In [1]: import numpy as np

In [2]: np.set_printoptions(precision=3, suppress=True, linewidth=120)

In [3]: M = np.load("data.npy")

In [4]: M
Out[4]: 
array([[ 3,  1,  1, -3, -1, -1],
       [ 3,  0,  1, -3,  0, -1],
       [ 3,  2,  1, -3, -2, -1],
       [-3, -1, -1,  6,  2,  2],
       [-3,  0, -1,  6,  0,  2],
       [-3, -2, -1,  6,  4,  2]])

In [5]: U, s, Vh = np.linalg.svd(M)

In [6]: s.round(3) + 0
Out[6]: array([15.083,  3.52 ,  2.201,  0.514,  0.   ,  0.   ])

In [7]: np.argmax(s[:-1] / (s[1:] + 1e-6)) + 1
Out[7]: np.int64(4)

In [8]: Y = U[:, :4] @ np.diag(s[:4]) @ Vh[:4]

In [9]: round(np.abs(M - Y).max(), 3)
Out[9]: np.float64(0.0)

In [10]: np.linalg.matrix_rank(M, rtol=0.05)
Out[10]: np.int64(3)

In [11]: round(np.linalg.norm(M - Y) / np.linalg.norm(M), 3)
Out[11]: np.float64(0.0)

In [12]: round(np.linalg.norm(M - Y, 2), 3), round(float(s[4]), 3)
Out[12]: (np.float64(0.0), 0.0)

In [13]: Y = np.array([[9, 6, 9],
    ...:     [4, -3, -8],
    ...:     [-7, -2, 1],
    ...:     [4, -1, 6],
    ...:     [8, -2, -8],
    ...:     [3, -5, -3]])

In [14]: np.vstack([M, Y.T]).shape
Out[14]: (9, 6)

In [15]: np.einsum("ik,kj->ij", M, Y)
Out[15]: 
array([[  1,  23,  13],
       [  5,  24,  13],
       [ -3,  22,  13],
       [ 22, -33,  -6],
       [ 10, -32,   2],
       [ 34, -34, -14]])

In [16]: np.linalg.matrix_rank(M @ Y)
Out[16]: np.int64(3)

In [17]: np.einsum("ij->j", M)
Out[17]: array([0, 0, 0, 9, 3, 3])

In [18]: np.linalg.matrix_rank(np.vstack([M, Y.T]))
Out[18]: np.int64(6)

In [19]: np.einsum("ik,kj->ji", M, Y)
Out[19]: 
array([[  1,   5,  -3,  22,  10,  34],
       [ 23,  24,  22, -33, -32, -34],
       [ 13,  13,  13,  -6,   2, -14]])

In [20]: m1 = np.loadtxt("a.csv", delimiter=",")

In [21]: m1
Out[21]: 
array([[ -0.8,  -1.8,  -0.9,  -0.5,   1. ,  -0.6,  -0.1,   0.1,   0.3,  -0.8,  -1.9],
       [ -0.2,   0.8,  -0.4,  -0.3,  -0.9,   0. ,  -1.2,   0.6,  -0.7,  -0.2,   0.9],
       [ -2.3,   1. ,  -1.3,   0.8,   0.6,  -0.9,   0.4,  -1.3,  -1.6,   1.5,  -2.6],
       [  0.8,  -0.4,   0.8,   0.2,  -0.1,  -0.1,  -0.2,  -2.4,  -1. ,   1.4,   0.6],
       [ -1.1,  -0.2,  -0.1,  -0.3,   0.1,   1.4,   1. ,   1.8,  -0.7,   2.7,  -1.1],
       [  0.2,  -0.1,   0.5,  -1.8,   0.1,   0.8,   0.1,  -1.1,   1.3,  -0.5,  -0.1],
       [  1.5,  -0.9,  -0.3,  -1.4,   0.8,   1.4,   0.6,  -0.2,   0.3,  -1. ,   0.7],
       [  1.6,  -0.6,   0.9,   0.7,   1.1,   0.3,  -0.5,   1.8,  -0.3,  -1.8,   0.7],
       [ -0.2,   0.4,   0.5,   0.3,   1. ,   1.3,   0.3,  -0.2,  -2. ,  -0.2,  -1.2],
       [  0. ,  -1.3,   0.4,   0.2,  -0.6,  -1.2,   0.3,   0.3,  -0.9,  -0.5,   0.9],
       [  0.7,   0.4,   1.2,  -0.5,   1.6,   1.6,  -0.1,  -1.8,  -0.9,  -1.5,   1.3],
       [-27. ,   1. ,   2. ,  11. ,   7. ,   9. ,   6. , -16. ,  -1. , -10. ,  13. ],
       [  0.1,   1.1,   0.7,  -0.6,  -0.9,  -0.7,  -2.2,   0.3,   1.1,  -0.1,   0.2],
       [  0. ,   0.3,  -0.3,  -1.5,  -0.6,   0.4,   0.9,   1.7,   0.5,  -1. ,   0.7],
       [ -0.6,   0.2,  -0.8,  -0.3,   2.5,   1.3,   0.9,  -0.1,  -0.7,  -0.4,  -0.6],
       [ -0.6,  -1.6,  -0.9,   0.8,   0.3,   1.5,  -0.6,   0.5,   0. ,  -0.1,  -0.4],
       [ -2. ,  -1.7,  -1.1,  -0.3,  -0.9,   1. ,   1.1,   2.2,  -0.3,  -0.5,  -0.1],
       [ -0.1,  -2.1,  -0.1,   0. ,   0.1,  -0.2,   0. ,  -0.9,  -0.1,   0.3,   1.2],
       [ -0.7,   0.4,  -0.2,   0.3,  -1.1,  -2.1,   0.4,  -1.1,  -2.7,   1. ,   0.3],
       [  0.2,  -0.3,  -0.4,   1.1,   0.2,   1.4,   0.1,   0.9,   0.3,   2.8,   0.8],
       [  1.6,  -1.1,  -1.2,   1.3,   0.6,  -1. ,  -1. ,   0. ,  -0.4,  -0.2,   0.8]])

In [22]: r0 = np.array([3, 0, 3])

In [23]: np.cross(m1[4, :3], m1[11, :3])
Out[23]: array([-0.3,  4.9, -6.5])

In [24]: gram = m1.T @ m1

In [25]: np.diag(gram)
Out[25]: array([750.03,  21.93,  15.2 , 134.6 ,  66.91, 105.52,  48.66, 285.83,  22.71, 129.61, 190.55])

In [26]: (m1 @ m1.T).shape
Out[26]: (21, 21)

In [27]: np.linalg.svd(m1, compute_uv=False) ** 2
Out[27]: array([1556.692,   53.36 ,   42.619,   29.159,   24.121,   22.266,   15.67 ,   14.446,    5.893,    5.093,    2.23 ])

In [28]: O, R = np.linalg.qr(m1)

In [29]: np.round(O.T @ O, 3) + 0
Out[29]: 
array([[1., 0., 0., 0., 0., 0., 0., 0., 0., 0., 0.],
       [0., 1., 0., 0., 0., 0., 0., 0., 0., 0., 0.],
       [0., 0., 1., 0., 0., 0., 0., 0., 0., 0., 0.],
       [0., 0., 0., 1., 0., 0., 0., 0., 0., 0., 0.],
       [0., 0., 0., 0., 1., 0., 0., 0., 0., 0., 0.],
       [0., 0., 0., 0., 0., 1., 0., 0., 0., 0., 0.],
       [0., 0., 0., 0., 0., 0., 1., 0., 0., 0., 0.],
       [0., 0., 0., 0., 0., 0., 0., 1., 0., 0., 0.],
       [0., 0., 0., 0., 0., 0., 0., 0., 1., 0., 0.],
       [0., 0., 0., 0., 0., 0., 0., 0., 0., 1., 0.],
       [0., 0., 0., 0., 0., 0., 0., 0., 0., 0., 1.]])

In [30]: round(np.trace(O @ O.T), 3)
Out[30]: np.float64(11.0)

In [31]: O.shape, R.shape
Out[31]: ((21, 11), (11, 11))

In [32]: np.allclose(R.T @ R, m1.T @ m1)
Out[32]: True

In [33]: J = np.loadtxt("arr.csv", delimiter=",")

In [34]: J
Out[34]: 
array([[ 0.973,  0.995, -0.02 , -1.   , -0.993, -0.954, -0.999,  0.881,  0.903, -0.578, -0.438, -0.658, -0.438,
         0.09 , -0.89 ],
       [-0.782, -0.558, -0.139,  0.397,  0.808,  0.207,  0.955, -0.912, -0.07 , -0.397, -0.831, -0.558,  0.207,
        -0.07 , -0.139],
       [-0.997, -0.97 , -0.405,  0.91 ,  0.998,  0.629,  1.   , -1.   , -0.282, -0.851, -0.999, -0.956,  0.585,
        -0.217, -0.345],
       [-0.778, -0.273, -0.197, -0.345,  0.762, -0.08 ,  0.954, -0.954,  0.197, -0.617, -0.943, -0.778,  0.197,
        -0.08 , -0.446],
       [ 0.856,  0.735,  0.139, -0.716, -0.89 , -0.38 , -0.98 ,  0.935,  0.217,  0.345,  0.821,  0.508, -0.254,
         0.08 ,  0.   ],
       [ 0.935,  0.896,  0.149, -0.929, -0.96 , -0.604, -0.996,  0.967,  0.422,  0.291,  0.834,  0.462, -0.336,
         0.1  , -0.197],
       [ 0.47 ,  0.793, -0.07 , -0.96 , -0.658, -0.635, -0.716, -0.05 ,  0.565, -0.446, -0.623, -0.558, -0.119,
         0.01 , -0.604],
       [ 0.974,  0.984,  0.09 , -0.998, -0.99 , -0.879, -0.999,  0.966,  0.77 , -0.119,  0.515, -0.05 , -0.43 ,
         0.11 , -0.675],
       [-0.757, -0.804, -0.04 ,  0.915,  0.84 ,  0.558,  0.944, -0.726, -0.438,  0.06 , -0.245,  0.03 ,  0.207,
        -0.05 ,  0.363],
       [ 0.207, -0.371,  0.119,  0.793, -0.06 ,  0.371, -0.371,  0.686, -0.371,  0.493,  0.804,  0.635, -0.03 ,
         0.03 ,  0.493],
       [-0.876,  0.129, -0.336, -0.92 ,  0.818, -0.478,  0.986, -0.995,  0.572, -0.881, -0.996, -0.961,  0.245,
        -0.119, -0.808],
       [-0.319,  0.06 , -0.09 , -0.422,  0.264, -0.149,  0.537, -0.635,  0.178, -0.345, -0.67 , -0.47 ,  0.06 ,
        -0.03 , -0.291],
       [-0.856, -0.735, -0.139,  0.716,  0.89 ,  0.38 ,  0.98 , -0.935, -0.217, -0.345, -0.821, -0.508,  0.254,
        -0.08 ,  0.   ],
       [-0.903, -0.501, -0.254, -0.178,  0.901,  0.01 ,  0.991, -0.988,  0.168, -0.716, -0.979, -0.864,  0.282,
        -0.11 , -0.493],
       [ 0.139, -0.254,  0.08 ,  0.617, -0.04 ,  0.254, -0.254,  0.508, -0.254,  0.345,  0.629,  0.462, -0.02 ,
         0.02 ,  0.345],
       [ 0.43 ,  0.957, -0.226, -0.999, -0.766, -0.898, -0.658, -0.766,  0.864, -0.851, -0.978, -0.935, -0.129,
        -0.02 , -0.915],
       [-0.327, -0.282, -0.03 ,  0.319,  0.371,  0.139,  0.544, -0.388, -0.09 , -0.06 , -0.235, -0.1  ,  0.07 ,
        -0.02 ,  0.04 ],
       [-0.831, -0.354, -0.217, -0.291,  0.821, -0.05 ,  0.973, -0.97 ,  0.188, -0.653, -0.959, -0.811,  0.226,
        -0.09 , -0.462],
       [-0.319,  0.874, -0.31 , -0.998, -0.139, -0.843,  0.558, -0.969,  0.831, -0.905, -0.995, -0.969,  0.03 ,
        -0.07 , -0.919],
       [ 0.883,  0.726,  0.168, -0.635, -0.907, -0.336, -0.987,  0.96 ,  0.159,  0.446,  0.892,  0.623, -0.273,
         0.09 ,  0.1  ],
       [-0.963, -0.856, -0.245,  0.757,  0.973,  0.438,  0.998, -0.993, -0.197, -0.617, -0.971, -0.797,  0.38 ,
        -0.129, -0.178],
       [-0.879, -0.907, -0.06 ,  0.97 ,  0.933,  0.691,  0.985, -0.862, -0.558,  0.06 , -0.371,  0.01 ,  0.282,
        -0.07 ,  0.462],
       [-0.995, -0.993, -0.217,  0.998,  0.998,  0.9  ,  1.   , -0.998, -0.766, -0.291, -0.934, -0.515,  0.558,
        -0.168,  0.551],
       [ 0.876,  0.821,  0.119, -0.867, -0.915, -0.508, -0.985,  0.927,  0.345,  0.235,  0.744,  0.38 , -0.273,
         0.08 , -0.159],
       [-0.454, -0.363, -0.05 ,  0.371,  0.501,  0.168,  0.706, -0.558, -0.1  , -0.119, -0.388, -0.188,  0.1  ,
        -0.03 ,  0.02 ],
       [ 0.766,  0.478,  0.149, -0.207, -0.782, -0.129, -0.949,  0.917,  0.   ,  0.446,  0.859,  0.611, -0.197,
         0.07 ,  0.217],
       [ 0.892,  0.774,  0.159, -0.744, -0.919, -0.405, -0.988,  0.958,  0.226,  0.397,  0.869,  0.572, -0.282,
         0.09 ,  0.02 ],
       [-0.804, -0.149, -0.235, -0.617,  0.77 , -0.207,  0.965, -0.974,  0.319, -0.716, -0.972, -0.859,  0.207,
        -0.09 , -0.578],
       [-0.515, -0.537, -0.03 ,  0.67 ,  0.598,  0.319,  0.77 , -0.515, -0.235,  0.   , -0.207, -0.03 ,  0.119,
        -0.03 ,  0.178],
       [ 0.273,  0.647, -0.07 , -0.9  , -0.454, -0.508, -0.454, -0.207,  0.454, -0.397, -0.604, -0.508, -0.07 ,
         0.   , -0.508],
       [-0.876, -0.821, -0.119,  0.867,  0.915,  0.508,  0.985, -0.927, -0.345, -0.235, -0.744, -0.38 ,  0.273,
        -0.08 ,  0.159]])

In [35]: Xs = J - J.mean(axis=0)

In [36]: U, s, Vh = np.linalg.svd(Xs, full_matrices=False)

In [37]: (np.sign(U[:, 0]) == np.sign(U[0, 0])).astype(int)
Out[37]: array([1, 0, 0, 0, 1, 1, 1, 1, 0, 1, 0, 0, 0, 0, 1, 1, 0, 0, 0, 1, 0, 0, 0, 1, 0, 1, 1, 0, 0, 1, 0])

In [38]: np.abs(Vh[0]).argmax()
Out[38]: np.int64(6)

In [39]: np.linalg.matrix_rank(Xs)
Out[39]: np.int64(15)

In [40]: np.round(Xs.mean(axis=0), 3) + 0
Out[40]: array([0., 0., 0., 0., 0., 0., 0., 0., 0., 0., 0., 0., 0., 0., 0.])

In [41]: np.abs(U[:, 0]).argmax()
Out[41]: np.int64(5)
